$ python -q
>>> import numpy as np
>>> np.set_printoptions(suppress=True, linewidth=120)
>>> data = np.load("out19.npy")
>>> data
array([[-46.007,   1.781,   7.022,  -1.773],
       [  2.958,   1.499,   7.239,   5.148],
       [ 24.255, -13.747,  -4.276,  -1.53 ],
       [ -6.931,   1.334,  -5.908,  -3.351],
       [ 38.698,   2.484,  -5.235,  -8.116],
       [-20.348,   3.234, -11.883,  -7.099],
       [-32.166,   0.393,   7.225,   4.763],
       [ 15.258,  -1.   , -10.783, -11.575],
       [-21.13 ,   5.272,   0.022,   1.897],
       [ 29.372,  -9.73 , -16.727,  -2.532],
       [ -1.32 ,   3.435,  -4.728,  -1.253]])
>>> cov = data.T @ data
>>> cov.round(3)
array([[ 7251.706,  -819.484, -1207.659,  -529.326],
       [ -819.484,   348.228,   183.076,    21.784],
       [-1207.659,   183.076,   794.132,   385.546],
       [ -529.326,    21.784,   385.546,   327.727]])
>>> print(np.round(np.diag(cov), 3))
[7251.706  348.228  794.132  327.727]
>>> feats = np.loadtxt("w.csv", delimiter=",")
>>> print(feats)
[[0. 0. 1.]
 [0. 1. 0.]
 [1. 0. 0.]]
>>> ang = np.radians(60)
>>> Rm = np.eye(3)
>>> Rm[0, 0] = Rm[2, 2] = np.cos(ang)
>>> Rm[0, 2], Rm[2, 0] = -np.sin(ang), np.sin(ang)
>>> Rm.round(3)
array([[ 0.5  ,  0.   , -0.866],
       [ 0.   ,  1.   ,  0.   ],
       [ 0.866,  0.   ,  0.5  ]])
>>> A2 = feats @ Rm.T
>>> print(np.round(np.abs(A2 - feats).max(axis=0), 3))
[0.866 0.    0.866]
>>> A2.round(3)
array([[-0.866,  0.   ,  0.5  ],
       [ 0.   ,  1.   ,  0.   ],
       [ 0.5  ,  0.   ,  0.866]])
